% ipython --no-banner

In [1]: import numpy as np

In [2]: from numpy import linalg as LA

In [3]: np.set_printoptions(precision=2, suppress=True, linewidth=120)

In [4]: X = np.loadtxt("x.csv", delimiter=",")

In [5]: X
Out[5]: 
array([[-0.73, -2.71, -4.14,  0.07],
       [ 2.28,  3.29,  1.67,  2.49],
       [-0.48,  1.52,  4.44, -1.67],
       [ 1.71,  3.29,  3.02,  1.45],
       [ 1.17, -0.63, -4.14,  2.47],
       [ 2.02,  3.34,  2.41,  1.98],
       [ 0.14, -1.91, -4.45,  1.24],
       [ 0.37, -1.64, -4.45,  1.54],
       [ 1.64,  0.11, -3.68,  2.96],
       [-0.62, -2.63, -4.2 ,  0.22],
       [-2.19, -1.17,  2.68, -3.41],
       [ 0.66,  2.67,  4.18, -0.15],
       [-2.57, -2.64,  0.42, -3.36],
       [-0.74, -2.73, -4.12,  0.04]])

In [6]: rng = np.random.default_rng(66947)

In [7]: M2 = X + rng.integers(-2, 3, (14, 2)) @ rng.integers(-2, 3, (2, 4))

In [8]: M2
Out[8]: 
array([[ -0.73,  -2.71,  -4.14,   0.07],
       [  0.28,   9.29,   3.67,  10.49],
       [  1.52,  -2.48,   0.44,  -5.67],
       [  0.71,   7.29,   3.02,   7.45],
       [  2.17,  -3.63,  -5.14,  -1.53],
       [  1.02,   4.34,   5.41,   1.98],
       [  2.14,  -3.91, -10.45,   1.24],
       [ -0.63,   0.36,  -2.45,   3.54],
       [  3.64,  -1.89,  -9.68,   2.96],
       [ -2.62,   2.37,  -1.2 ,   6.22],
       [ -3.19,  -0.17,   5.68,  -3.41],
       [  0.66,   0.67,   6.18,  -4.15],
       [ -1.57,  -2.64,  -3.58,  -1.36],
       [ -1.74,  -0.73,  -2.12,   2.04]])

In [9]: np.round(LA.svd(M2 - X, compute_uv=False), 2) + 0
Out[9]: array([19.23, 11.19,  0.  ,  0.  ])
